% ipython --no-banner

In [1]: import numpy as np

In [2]: import numpy.linalg as la

In [3]: np.set_printoptions(suppress=True, linewidth=140)

In [4]: rng = np.random.default_rng(8820)

In [5]: theta = np.sort(rng.uniform(-2, 2, 19))

In [6]: M = np.c_[theta, theta ** 2, theta ** 3] @ np.array([[-2, 2, -2, -2, -3], [-2, 2, 1, 3, -2], [0, 0, -3, -3, 3]])

In [7]: print(M.round(1))
[[ -3.9   3.9  31.3  39.2 -25.4]
 [ -3.3   3.3  27.   34.  -21.1]
 [ -2.1   2.1  19.1  24.5 -13.6]
 [ -1.6   1.6  15.8  20.4 -10.5]
 [ -1.    1.   12.2  15.9  -7.2]
 [ -0.5   0.5   9.   11.8  -4.4]
 [  0.2  -0.2   4.4   5.9  -0.8]
 [  0.3  -0.3   3.7   4.9  -0.3]
 [  0.4  -0.4   2.8   3.7   0.2]
 [  0.5  -0.5   1.2   1.5   0.7]
 [  0.4  -0.4   0.8   1.    0.6]
 [  0.2  -0.2   0.2   0.2   0.3]
 [  0.1  -0.1   0.2   0.2   0.2]
 [ -0.7   0.7  -0.5  -0.4  -0.9]
 [ -0.8   0.8  -0.6  -0.4  -1. ]
 [ -1.1   1.1  -0.8  -0.5  -1.3]
 [ -5.    5.   -5.7  -3.   -1.5]
 [ -5.3   5.3  -6.2  -3.3  -1.3]
 [ -5.8   5.8  -7.2  -3.9  -0.8]]

In [8]: Uu, sv, Vt = la.svd(M)

In [9]: print(sv.round(1) + 0)
[91.3 17.   4.7  0.   0. ]

In [10]: other = Uu[:, :3] @ np.diag(sv[:3]) @ Vt[:3]

In [11]: print(la.matrix_rank(other))
3

In [12]: print(np.round(la.norm(M - other, 2), 1), round(sv[3], 1))
0.0 0.0

In [13]: print(other.round(1))
[[ -3.9   3.9  31.3  39.2 -25.4]
 [ -3.3   3.3  27.   34.  -21.1]
 [ -2.1   2.1  19.1  24.5 -13.6]
 [ -1.6   1.6  15.8  20.4 -10.5]
 [ -1.    1.   12.2  15.9  -7.2]
 [ -0.5   0.5   9.   11.8  -4.4]
 [  0.2  -0.2   4.4   5.9  -0.8]
 [  0.3  -0.3   3.7   4.9  -0.3]
 [  0.4  -0.4   2.8   3.7   0.2]
 [  0.5  -0.5   1.2   1.5   0.7]
 [  0.4  -0.4   0.8   1.    0.6]
 [  0.2  -0.2   0.2   0.2   0.3]
 [  0.1  -0.1   0.2   0.2   0.2]
 [ -0.7   0.7  -0.5  -0.4  -0.9]
 [ -0.8   0.8  -0.6  -0.4  -1. ]
 [ -1.1   1.1  -0.8  -0.5  -1.3]
 [ -5.    5.   -5.7  -3.   -1.5]
 [ -5.3   5.3  -6.2  -3.3  -1.3]
 [ -5.8   5.8  -7.2  -3.9  -0.8]]

In [14]: feats = np.loadtxt("mat.csv", delimiter=",")

In [15]: print(feats)
[[2. 0. 3. 2. 0. 0. 0. 1. 0.]
 [0. 2. 0. 0. 1. 2. 0. 0. 1.]
 [0. 0. 1. 3. 0. 0. 2. 0. 0.]
 [0. 0. 1. 3. 0. 0. 3. 2. 0.]
 [0. 3. 0. 0. 2. 0. 0. 0. 2.]
 [0. 2. 0. 0. 2. 3. 0. 0. 0.]
 [2. 0. 1. 1. 0. 0. 2. 3. 0.]
 [1. 0. 1. 3. 0. 0. 1. 1. 0.]
 [0. 0. 0. 0. 0. 2. 0. 0. 2.]]

In [16]: print(np.round(np.sort(la.eigvals(feats).real), 1))
[-0.9  0.6  0.6  0.7  0.8  1.1  1.1  6.2  8. ]

In [17]: print(np.flatnonzero(la.matrix_power((feats != 0) + (feats.T != 0) + np.eye(9), 9)[7]))
[0 2 3 6 7]

In [18]: print(round(float(la.det(feats)), 1))
-630.0

In [19]: print((feats != 0).astype(int))
[[1 0 1 1 0 0 0 1 0]
 [0 1 0 0 1 1 0 0 1]
 [0 0 1 1 0 0 1 0 0]
 [0 0 1 1 0 0 1 1 0]
 [0 1 0 0 1 0 0 0 1]
 [0 1 0 0 1 1 0 0 0]
 [1 0 1 1 0 0 1 1 0]
 [1 0 1 1 0 0 1 1 0]
 [0 0 0 0 0 1 0 0 1]]

In [20]: Uu, sv, Vt = la.svd(M)

In [21]: V = Vt[:(sv > 1e-8).sum()]

In [22]: vec = M[15] + -1 * M[9] + rng.integers(2) * np.eye(5)[1]

In [23]: print(vec.round(1))
[-1.6  2.6 -2.  -2.  -2. ]

In [24]: print(la.matrix_rank(np.vstack([M, vec])))
4

In [25]: other = la.inv(feats)

In [26]: print(other.round(1) + 0)
[[-0.2  0.   0.7 -0.9  0.   0.   0.6  0.1  0. ]
 [ 0.   1.1  0.   0.  -0.1 -0.4  0.   0.  -0.4]
 [ 0.5  0.   0.   0.3  0.   0.  -0.2 -0.6  0. ]
 [-0.1  0.  -0.2  0.1  0.   0.  -0.2  0.6  0. ]
 [ 0.  -1.4  0.   0.   0.4  0.8  0.   0.   0.3]
 [ 0.   0.2  0.   0.  -0.2  0.1  0.   0.   0.1]
 [-0.1  0.   0.8 -0.3  0.   0.   0.4 -0.6  0. ]
 [ 0.1  0.  -0.9  0.6  0.   0.  -0.2  0.3  0. ]
 [ 0.  -0.2  0.   0.   0.2 -0.1  0.   0.   0.4]]

In [27]: print(np.round(la.cond(feats), 1))
17.6

In [28]: print(np.round(la.inv(other), 1) + 0)
[[2. 0. 3. 2. 0. 0. 0. 1. 0.]
 [0. 2. 0. 0. 1. 2. 0. 0. 1.]
 [0. 0. 1. 3. 0. 0. 2. 0. 0.]
 [0. 0. 1. 3. 0. 0. 3. 2. 0.]
 [0. 3. 0. 0. 2. 0. 0. 0. 2.]
 [0. 2. 0. 0. 2. 3. 0. 0. 0.]
 [2. 0. 1. 1. 0. 0. 2. 3. 0.]
 [1. 0. 1. 3. 0. 0. 1. 1. 0.]
 [0. 0. 0. 0. 0. 2. 0. 0. 2.]]

In [29]: print((np.abs(other) > 1e-9).astype(int))
[[1 0 1 1 0 0 1 1 0]
 [0 1 0 0 1 1 0 0 1]
 [1 0 1 1 0 0 1 1 0]
 [1 0 1 1 0 0 1 1 0]
 [0 1 0 0 1 1 0 0 1]
 [0 1 0 0 1 1 0 0 1]
 [1 0 1 1 0 0 1 1 0]
 [1 0 1 1 0 0 1 1 0]
 [0 1 0 0 1 1 0 0 1]]

In [30]: def softmax(z):
    ...:     e = np.exp(z - z.max(axis=-1, keepdims=True))
    ...:     return e / e.sum(axis=-1, keepdims=True)
    ...: 

In [31]: print(np.round(softmax(10 * feats[4]), 1) + 0)
[0. 1. 0. 0. 0. 0. 0. 0. 0.]

In [32]: att = feats @ feats.T / np.sqrt(9)

In [33]: print(np.round(softmax(att)[4] @ feats, 1) + 0)
[0.  2.8 0.  0.  1.9 0.4 0.  0.  1.7]

In [34]: print(np.round(softmax(att + np.triu(np.full(att.shape, -np.inf), 1)), 1) + 0)
[[1.  0.  0.  0.  0.  0.  0.  0.  0. ]
 [0.  1.  0.  0.  0.  0.  0.  0.  0. ]
 [0.2 0.  0.8 0.  0.  0.  0.  0.  0. ]
 [0.  0.  0.1 0.9 0.  0.  0.  0.  0. ]
 [0.  0.1 0.  0.  0.9 0.  0.  0.  0. ]
 [0.  0.1 0.  0.  0.1 0.8 0.  0.  0. ]
 [0.1 0.  0.  0.2 0.  0.  0.7 0.  0. ]
 [0.1 0.  0.1 0.4 0.  0.  0.1 0.2 0. ]
 [0.  0.2 0.  0.  0.1 0.2 0.  0.  0.4]]

In [35]: gram = feats.T @ feats

In [36]: print(np.allclose(gram, gram.T))
True

In [37]: print(la.matrix_rank(gram))
9

In [38]: print(gram)
[[ 9.  0.  9.  9.  0.  0.  5.  9.  0.]
 [ 0. 17.  0.  0. 12. 10.  0.  0.  8.]
 [ 9.  0. 13. 16.  0.  0.  8.  9.  0.]
 [ 9.  0. 16. 32.  0.  0. 20. 14.  0.]
 [ 0. 12.  0.  0.  9.  8.  0.  0.  5.]
 [ 0. 10.  0.  0.  8. 17.  0.  0.  6.]
 [ 5.  0.  8. 20.  0.  0. 18. 13.  0.]
 [ 9.  0.  9. 14.  0.  0. 13. 15.  0.]
 [ 0.  8.  0.  0.  5.  6.  0.  0.  9.]]

In [39]: print((feats @ feats.T).shape)
(9, 9)

In [40]: print(np.trace(gram), (feats ** 2).sum())
139.0 139.0

In [41]: u = np.array([2, 2, 2, 1])

In [42]: arr = np.array([np.roll(u, i) for i in range(4)])

In [43]: print(arr)
[[2 2 2 1]
 [1 2 2 2]
 [2 1 2 2]
 [2 2 1 2]]

In [44]: labels = rng.permutation(4)

In [45]: other = arr[:, labels] * rng.choice([-1, 1], 4)

In [46]: print(other)
[[2 1 2 2]
 [1 2 2 2]
 [2 2 2 1]
 [2 2 1 2]]

In [47]: Uu, _, Vt = la.svd(arr.T @ other)

In [48]: print(np.round(la.lstsq(arr, other)[0], 1) + 0)
[[1. 0. 0. 0.]
 [0. 0. 0. 1.]
 [0. 0. 1. 0.]
 [0. 1. 0. 0.]]

In [49]: hat = np.triu(np.array([[3, 0, 0, 1], [1, 0, 0, 2], [0, 0, 0, 3], [1, 0, 0, 3]]), 1) + np.eye(4)

In [50]: other = hat @ arr @ la.inv(hat)

In [51]: print(round(float(la.det(other)), 1))
7.0

In [52]: print(np.trace(other), np.trace(arr))
8.0 8

In [53]: print(np.round(np.poly(other), 1))
[ 1. -8.  8. -8.  7.]

In [54]: print(la.matrix_rank(other))
4

In [55]: gram = arr.T @ arr

In [56]: print(np.allclose(gram, gram.T))
True

In [57]: print(np.diag(gram))
[13 13 13 13]

In [58]: other = arr / la.norm(arr, axis=1, keepdims=True)

In [59]: gram = other @ other.T

In [60]: print(np.round(np.degrees(np.arccos(np.clip(gram[2, 0], -1, 1))), 1))
22.6

In [61]: print((np.abs(gram) > 0.9).astype(int))
[[1 1 1 1]
 [1 1 1 1]
 [1 1 1 1]
 [1 1 1 1]]

In [62]: print(gram[2].round(1))
[0.9 0.9 1.  0.9]

In [63]: print(np.argwhere(np.triu(np.abs(gram) > 0.95, 1)))
[]
